>>> import numpy as np
>>> np.set_printoptions(suppress=True, linewidth=100)
>>> m1 = np.load("run6.npy")
>>> print(m1)
[[ 2.6  2.3 -0.2]
 [ 0.4 -1.  -1.3]
 [ 1.  -2.1  0.6]
 [-3.5  3.  -1.1]
 [ 0.1  0.9  2.1]
 [-2.1  2.   1.2]
 [-1.7 -2.4  1.2]
 [-5.1 -2.1 -3.7]
 [ 1.9  1.6  3. ]
 [ 3.9  4.   2.1]
 [ 1.2 -0.3  3.3]
 [-1.2  1.2  0. ]
 [-2.2  0.1 -1.3]
 [ 3.1  1.9  2.4]
 [ 2.4 -2.3  3.6]
 [-1.2 -1.8 -1.5]
 [ 4.2  0.3  4.6]
 [-2.8  0.7  1.3]
 [-0.1 -1.9 -1.8]
 [ 1.3  2.1 -1.3]
 [ 0.2  0.6 -2.9]
 [ 0.4  2.8  2.4]
 [-0.5  2.8  5.5]
 [-0.7 -1.4  4.1]
 [-0.9  1.1 -1.2]
 [ 3.7 -3.9 -5.8]
 [ 2.2  2.5 -1.6]
 [ 1.2 -2.2  7.1]
 [-1.8  0.  -5.8]
 [ 2.7 -0.2  1.6]
 [ 0.2 -2.2 -1.9]
 [-1.2  0.2 -0.7]
 [-4.6  2.8 -0.6]
 [ 0.8 -0.6  0.1]
 [-2.9 -2.   0.1]]
>>> x = np.array([-9, 8, -9])
>>> target = m1 @ x
>>> print(np.round(np.linalg.lstsq(m1, target)[0], 1))
[-9.  8. -9.]
>>> rng = np.random.default_rng(46497)
>>> target = target + 0.1 * rng.normal(size=35)
>>> print(target.round(1) + 0)
[ -3.2   0.  -31.1  65.4 -12.6  24.2 -14.7  62.4 -31.3 -21.9 -42.9  20.6  32.5 -34.3 -72.4  10.1
 -76.9  19.1   1.9  16.9  29.3  -2.8 -22.6 -41.7  27.7 -12.5  14.6 -92.2  68.3 -40.3  -2.4  18.7
  69.2 -13.    9.3]
>>> b, *_ = np.linalg.lstsq(m1, target)
>>> print(b.round())
[-9.  8. -9.]
>>> print([round(float(np.linalg.norm(np.linalg.solve(m1.T @ m1 + lam * np.eye(3), m1.T @ target))), 2) for lam in (0, 1, 10, 100)])
[15.04, 14.97, 14.31, 10.21]
>>> print(np.round(m1.T @ (target - m1 @ b), 1) + 0)
[0. 0. 0.]
>>> print(np.round(np.linalg.norm(target - m1 @ b), 1))
0.5
>>> W2 = m1[[16, 29]].astype(float)
>>> for _ in range(6):
...     idx = np.linalg.norm(m1[:, None] - W2, axis=-1).argmin(axis=1)
...     W2 = np.array([m1[idx == j].mean(axis=0) for j in range(2)])
... 
>>> print(idx)
[0 1 1 1 0 1 1 1 0 0 0 1 1 0 0 1 0 1 1 1 1 0 0 0 1 1 1 0 1 0 1 1 1 1 1]
>>> print(np.round(W2[1] - W2[0], 1))
[-2.7 -1.  -4.5]
>>> print(np.bincount(idx))
[13 22]
>>> print(W2.round(1))
[[ 1.7  0.8  3.2]
 [-1.  -0.2 -1.3]]
>>> W = np.array([[0, -2, 2, 2], [-2, -2, -2, 0], [2, 2, -1, -2]])
>>> b = np.array([3, -1, -2, 1])
>>> hid = np.maximum(m1 @ W + b, 0)
>>> print(np.round((hid > 0).mean(axis=0), 1))
[0.7 0.4 0.3 0.5]
>>> print((hid > 0).astype(int))
[[0 0 0 1]
 [1 0 1 1]
 [1 1 1 1]
 [0 0 0 0]
 [1 1 0 0]
 [1 1 0 0]
 [1 1 0 0]
 [0 1 0 0]
 [1 0 0 0]
 [0 0 0 1]
 [1 1 0 0]
 [1 0 0 0]
 [1 1 0 0]
 [1 0 0 1]
 [1 1 1 0]
 [1 1 1 1]
 [1 0 1 1]
 [1 1 0 0]
 [1 0 1 1]
 [0 0 0 1]
 [0 0 1 1]
 [1 0 0 0]
 [1 1 0 0]
 [1 1 0 0]
 [0 0 0 1]
 [0 0 1 1]
 [0 0 0 1]
 [1 1 0 0]
 [0 0 1 1]
 [1 0 1 1]
 [1 0 1 1]
 [1 0 0 0]
 [0 1 0 0]
 [1 0 1 1]
 [1 1 0 0]]
>>> print(np.linalg.matrix_rank(hid))
4
>>> W2 = np.array([[3, 2, 2], [3, 2, 0], [3, 3, 1], [0, 3, 3]])
>>> print(W @ W2)
[[  0   8   8]
 [-18 -14  -6]
 [  9  -1  -3]]
>>> M = np.array([[-0.5, -0.6, 0.3, 1.2],
...     [0.1, 0.5, 0.2, 0.2],
...     [-0.3, 0.3, 1.1, 1.1],
...     [-0.5, -0.4, -0.2, -0.9],
...     [0.1, 1.9, -0.1, -1.3],
...     [-1.5, 0.0, -0.8, -0.6],
...     [-0.7, 0.9, 1.6, -0.3],
...     [0.3, 0.2, 1.6, -0.4]])
>>> print(M)
[[-0.5 -0.6  0.3  1.2]
 [ 0.1  0.5  0.2  0.2]
 [-0.3  0.3  1.1  1.1]
 [-0.5 -0.4 -0.2 -0.9]
 [ 0.1  1.9 -0.1 -1.3]
 [-1.5  0.  -0.8 -0.6]
 [-0.7  0.9  1.6 -0.3]
 [ 0.3  0.2  1.6 -0.4]]
>>> A2 = M / np.linalg.norm(M, axis=1, keepdims=True)
>>> G = A2 @ A2.T
>>> print(np.argwhere(np.triu(np.abs(G) > 0.95, 1)))
[]
>>> print(G[1].round(1))
[-0.1  1.   0.6 -0.7  0.5 -0.4  0.6  0.4]
>>> print(G.round(1) + 0)
[[ 1.  -0.1  0.7 -0.4 -0.8 -0.1  0.  -0.1]
 [-0.1  1.   0.6 -0.7  0.5 -0.4  0.6  0.4]
 [ 0.7  0.6  1.  -0.7 -0.3 -0.4  0.6  0.5]
 [-0.4 -0.7 -0.7  1.   0.1  0.7  0.  -0.1]
 [-0.8  0.5 -0.3  0.1  1.   0.2  0.4  0.2]
 [-0.1 -0.4 -0.4  0.7  0.2  1.   0.  -0.5]
 [ 0.   0.6  0.6  0.   0.4  0.   1.   0.8]
 [-0.1  0.4  0.5 -0.1  0.2 -0.5  0.8  1. ]]
>>> print(round(float(np.degrees(np.arccos(np.clip(G[1, 7], -1, 1)))), 1))
67.9
>>> print(np.round(np.linalg.norm(A2, axis=1), 1))
[1. 1. 1. 1. 1. 1. 1. 1.]
